$ ipython --no-banner

In [1]: import numpy as np

In [2]: import numpy.linalg as la

In [3]: np.set_printoptions(precision=2, suppress=True, linewidth=160)

In [4]: def tidy(a):
   ...:     return np.round(a, 2) + 0
   ...: 

In [5]: mat = np.array([[-0.14, 0.24, 0.27, 0.17, 0.11],
   ...:     [0.84, -1.08, -1.64, -0.96, -0.72],
   ...:     [-0.7, 0.66, 1.38, 0.76, 0.64]])

In [6]: # rows and columns are dependent

In [7]: left, sigma, VT = la.svd(mat)

In [8]: print(tidy(sigma))
[3.16 0.19 0.  ]

In [9]: other = left[:, :2] @ np.diag(sigma[:2]) @ VT[:2]

In [10]: print(tidy(la.norm(mat - other, 2)), tidy(sigma[2]))
0.0 0.0

In [11]: print(la.matrix_rank(mat, rtol=0.05))
2

In [12]: print(tidy(np.abs(mat - other).max()))
0.0

In [13]: print(tidy(other))
[[-0.14  0.24  0.27  0.17  0.11]
 [ 0.84 -1.08 -1.64 -0.96 -0.72]
 [-0.7   0.66  1.38  0.76  0.64]]

In [14]: print(tidy(la.norm(mat - other) / la.norm(mat)))
0.0

In [15]: print(la.matrix_rank(other))
2

In [16]: print([round(float(x), 2) for x in la.svd(mat, compute_uv=False)[:3]])
[3.16, 0.19, 0.0]

In [17]: print(np.argsort(-la.norm(mat, axis=0).round(6), kind="stable")[:3])
[2 1 3]

In [18]: feats = np.load("block13.npy")

In [19]: print(feats)
[[-15.29   5.09  15.83]
 [-14.48   5.67  16.73]
 [-15.04   3.83  14.94]
 [-14.35   5.2   15.95]
 [-14.07   5.13  14.29]
 [-15.64   5.81  14.47]
 [-12.36   5.39  16.25]
 [-15.43   5.21  14.67]
 [-14.76   4.16  14.99]
 [-12.74   6.04  15.66]
 [-14.82   4.89  15.71]
 [-15.9    4.63  15.19]]

In [20]: print(la.cond(feats) > 100)
False

In [21]: print(np.argsort(-la.norm(feats, axis=0).round(6), kind="stable")[:3])
[2 0 1]

In [22]: print(tidy(np.abs(la.svd(feats)[2][-1])))
[0.11 0.91 0.41]

In [23]: Xc = feats - feats.mean(axis=0)

In [24]: left, sigma, VT = la.svd(Xc, full_matrices=False)

In [25]: print(tidy(Xc.mean(axis=0)))
[0. 0. 0.]

In [26]: print(tidy(VT[0] * np.sign(VT[0, np.abs(VT[0]).argmax()])))
[0.87 0.29 0.4 ]

In [27]: print(np.abs(left[:, 0]).argmax())
6

In [28]: print(tidy(np.abs(VT[-1])))
[0.2  0.95 0.25]
